% python3 -q
>>> import numpy as np
>>> np.set_printoptions(suppress=True, linewidth=120)
>>> def rnd(a):
...     return np.round(a, 2) + 0
... 
>>> E = np.load("m.npy")
>>> print(E)
[[ 0.  1.  0.]
 [ 5. -2.  0.]
 [ 0.  0. -6.]]
>>> print(E @ E)
[[  5.  -2.   0.]
 [-10.   9.   0.]
 [  0.   0.  36.]]
>>> print(np.allclose(E @ E.T, E.T @ E))
False
>>> print(rnd(np.linalg.matrix_power(E, 3)))
[[ -10.    9.    0.]
 [  45.  -28.    0.]
 [   0.    0. -216.]]
>>> np.linalg.determinant(E)
Traceback (most recent call last):
  File "<python-input-8>", line 1, in <module>
    np.linalg.determinant(E)
    ^^^^^^^^^^^^^^^^^^^^^
AttributeError: module 'numpy.linalg' has no attribute 'determinant'
>>> print(np.trace(E))
-8.0
>>> evals, evecs = np.linalg.eig(E)
>>> print(rnd(evals))
[ 1.45 -3.45 -6.  ]
>>> print(rnd(E @ evecs[:, 0] - evals[0] * evecs[:, 0]))
[0. 0. 0.]
>>> print(rnd(np.sort(np.linalg.eigvals(E @ E))))
[ 2.1 11.9 36. ]
>>> print(rnd(np.sort(np.linalg.eigvals(E.T))))
[-6.   -3.45  1.45]
>>> print(rnd(np.sort(np.linalg.eigvals(np.linalg.inv(E)))))
[-0.29 -0.17  0.69]
>>> print(rnd(np.sort(np.linalg.eigvals(E).real)))
[-6.   -3.45  1.45]
>>> print((E != 0).astype(int))
[[0 1 0]
 [1 1 0]
 [0 0 1]]
>>> q, _ = np.linalg.qr(np.array([[0.2, -0.3, -0.4, 0.8],
...     [1.3, 1.6, 0.6, 0.2],
...     [0.4, 0.0, -0.2, -1.2],
...     [-0.3, 0.3, 1.1, -0.8]]))
>>> evals = np.array([-2, 9, -8, -5])
>>> data = q @ np.diag(evals) @ q.T
>>> print(rnd(data))
[[-1.53 -2.22  2.59 -5.85]
 [-2.22 -0.64 -1.24  2.74]
 [ 2.59 -1.24 -3.06 -5.07]
 [-5.85  2.74 -5.07 -0.77]]
>>> t = np.radians(15)
>>> r_ = np.eye(4)
>>> r_[0, 0] = r_[2, 2] = np.cos(t)
>>> r_[0, 2], r_[2, 0] = -np.sin(t), np.sin(t)
>>> print(rnd(r_))
[[ 0.97  0.   -0.26  0.  ]
 [ 0.    1.    0.    0.  ]
 [ 0.26  0.    0.97  0.  ]
 [ 0.    0.    0.    1.  ]]
>>> A2 = data @ r_.T
>>> print(rnd(A2))
[[-2.15 -2.22  2.11 -5.85]
 [-1.82 -0.64 -1.78  2.74]
 [ 3.29 -1.24 -2.28 -5.07]
 [-4.34  2.74 -6.41 -0.77]]
>>> print(rnd(np.abs(A2 - data).max(axis=0)))
[1.51 0.   1.34 0.  ]
>>> left, sv = np.linalg.svd(A2)
Traceback (most recent call last):
  File "<python-input-30>", line 1, in <module>
    left, sv = np.linalg.svd(A2)
    ^^^^^^^^
ValueError: too many values to unpack (expected 2)
>>> left, sv, Vt = np.linalg.svd(A2, full_matrices=False)
>>> print(np.abs(left[:, 0]).round(6).argmax())
3
>>> print(rnd(np.abs(Vt[0])))
[0.41 0.36 0.54 0.64]
>>> print(rnd(left.T @ left))
[[1. 0. 0. 0.]
 [0. 1. 0. 0.]
 [0. 0. 1. 0.]
 [0. 0. 0. 1.]]
>>> arr = np.loadtxt("block4.csv", delimiter=",")
>>> print(arr)
[[ -4.  -7.  -3.   3. -15. -12.   2.   1.  -2.  -1.]
 [-10.  -9.  -5.   4.  -6.  -8.  -3.   4.  -3.   1.]
 [ -4.   2.  -5.  -3.  -7.   4.  -6.  13.  -4.  13.]
 [ -5.   0.  -4.   6. -12.   1.  -7.   4.  -6.   5.]
 [ -5.   0.  -3.   1.  -7.  -3.  -2.  -9.  -2.   4.]
 [ -3.  -5.  -4.  -3.   2.  -2.  -5.   0.   0.   2.]
 [ -2.  -2.  -8.   3. -10.  -4. -14.  11. -18.   1.]
 [  0.  -1.  -1.   2.  -9.   1.   1.   5.   1.   0.]
 [  5.  -1.   2.   0.  -4.  -4.   1.   2.  -3.  -4.]
 [ -7.   0.  -4.   7.  -9.   4.  -3.  -1.  -1.   0.]
 [ -7. -11.  -7.   3.  -9. -11.  -9.   9.  -7.   2.]
 [ -3.  -5.  -4.  -3.   2.  -2.  -5.   0.   0.   2.]
 [ -9.  -3.   3.  10.  -3.  -5.   0.   0.  -7.  -3.]
 [-10.  -2.  -2.  10. -16.  -3.  -2.   3.  -3.   4.]
 [  2.   0.   0.  -1.  -3.  -3.  -4.   5.  -5.   5.]
 [ -2.  -5.   1.   7. -12. -10.   3.   6.  -6.  -5.]
 [ -6.  -4.  -8.   5.  -9.   3.  -5.   8.  -1.   0.]
 [ -5.   0.  -7.  -3.  -6.  -1.  -6.  -4.  -4.   4.]
 [  0.  -1.  -2.   6. -16.  -3.  -6.   6.  -9.   1.]
 [ -1.  -4.  -6.   7. -11.  -6. -12.   6. -15.  -3.]
 [ -4.  -2.  -5.   1.  -7.  -3.  -4.  -9.  -1.   0.]
 [ -8.   2.  -6.   3.  -8.   6.  -5.   4.  -4.   4.]
 [  7.  -1.   2.  -1.  -7.  -7.  -3.   7.  -8.   1.]
 [ -5.  -5.  -5.   2.  -2.  -3.  -8.  -4.  -5.  -2.]
 [ -6.   0.  -9.  -7. -10.   2.  -7.   8.   0.  17.]]
>>> x0 = np.array([2, 2, 2, 2, -1, 1, 0, 1, 2, -2])
>>> y = arr @ x0
>>> try:
...     np.linalg.solve(arr, y)
... except np.linalg.LinAlgError as e:
...     print(e)
... 
Last 2 dimensions of the array must be square
>>> print(rnd(np.linalg.solve(arr.T @ arr, arr.T @ y)))
[ 2.  2.  2.  2. -1.  1.  0.  1.  2. -2.]
>>> print(rnd(np.linalg.pinv(arr) @ arr))
[[1. 0. 0. 0. 0. 0. 0. 0. 0. 0.]
 [0. 1. 0. 0. 0. 0. 0. 0. 0. 0.]
 [0. 0. 1. 0. 0. 0. 0. 0. 0. 0.]
 [0. 0. 0. 1. 0. 0. 0. 0. 0. 0.]
 [0. 0. 0. 0. 1. 0. 0. 0. 0. 0.]
 [0. 0. 0. 0. 0. 1. 0. 0. 0. 0.]
 [0. 0. 0. 0. 0. 0. 1. 0. 0. 0.]
 [0. 0. 0. 0. 0. 0. 0. 1. 0. 0.]
 [0. 0. 0. 0. 0. 0. 0. 0. 1. 0.]
 [0. 0. 0. 0. 0. 0. 0. 0. 0. 1.]]
>>> rng = np.random.default_rng(413536)
>>> y = y + 0.05 * rng.normal(size=25)
>>> print(rnd(y))
[-20.07 -46.02 -29.97 -10.94 -31.01 -37.98 -38.96  16.98  15.96   1.88 -54.98 -37.95  -7.99  -6.01 -13.05   7.94  -7.92
 -45.01   5.   -21.06 -27.01 -15.95   3.07 -36.91 -58.02]
>>> c, *_ = np.linalg.lstsq(arr, y)
>>> print(rnd(c))
[ 2.    1.98  2.02  1.99 -1.    1.01 -0.01  1.    1.99 -2.  ]
>>> print(c.round())
[ 2.  2.  2.  2. -1.  1. -0.  1.  2. -2.]
>>> print([round(float(np.linalg.norm(np.linalg.solve(arr.T @ arr + lam * np.eye(10), arr.T @ y))), 2) for lam in (0, 1, 10, 100)])
[5.19, 4.92, 4.63, 3.88]
>>> hat = arr @ np.linalg.solve(arr.T @ arr, arr.T)
>>> print(rnd(np.trace(hat)))
10.0
>>> Xs = arr - arr.mean(axis=0)
>>> evecs = np.linalg.svd(Xs)[2][:8]
>>> A2 = Xs - Xs @ evecs.T @ evecs
>>> print(rnd(np.linalg.norm(A2) / np.linalg.norm(Xs)))
0.03
>>> x0 = np.array([3, 3, 0, 3, 2, 3, 4, 5, 2, 0])
>>> a = np.maximum(arr @ x0, 0)
>>> print(np.maximum(arr @ x0, 0) - np.maximum(-arr @ x0, 0))
[ -81.  -79.   16.  -38.  -92.  -55.  -72.   19.    0.  -25. -101.  -55.  -41.  -46.  -13.  -24.   -6.  -91.  -38.
  -82. -101.  -15.  -13.  -99.  -41.]
>>> print(rnd(np.tanh(arr @ x0)))
[-1. -1.  1. -1. -1. -1. -1.  1.  0. -1. -1. -1. -1. -1. -1. -1. -1. -1. -1. -1. -1. -1. -1. -1. -1.]
>>> print(np.maximum(arr @ (3 * x0), 0))
[ 0.  0. 48.  0.  0.  0.  0. 57.  0.  0.  0.  0.  0.  0.  0.  0.  0.  0.  0.  0.  0.  0.  0.  0.  0.]
>>> print(a)
[ 0.  0. 16.  0.  0.  0.  0. 19.  0.  0.  0.  0.  0.  0.  0.  0.  0.  0.  0.  0.  0.  0.  0.  0.  0.]
>>> A2 = np.array([[1, 1, 1, 2, 0, 1, 3, -3, 2]])
>>> F = A2.T @ A2
>>> print(F)
[[ 1  1  1  2  0  1  3 -3  2]
 [ 1  1  1  2  0  1  3 -3  2]
 [ 1  1  1  2  0  1  3 -3  2]
 [ 2  2  2  4  0  2  6 -6  4]
 [ 0  0  0  0  0  0  0  0  0]
 [ 1  1  1  2  0  1  3 -3  2]
 [ 3  3  3  6  0  3  9 -9  6]
 [-3 -3 -3 -6  0 -3 -9  9 -6]
 [ 2  2  2  4  0  2  6 -6  4]]
>>> print(rnd(np.linalg.norm(F, 2) / np.linalg.norm(F)))
1.0
>>> print(np.linalg.matrix_rank(F, rtol=0.1))
1
>>> print(np.linalg.cond(F) > 100)
True
>>> print(np.argsort(-np.linalg.norm(F, axis=0).round(6), kind="stable")[:3])
[6 7 3]
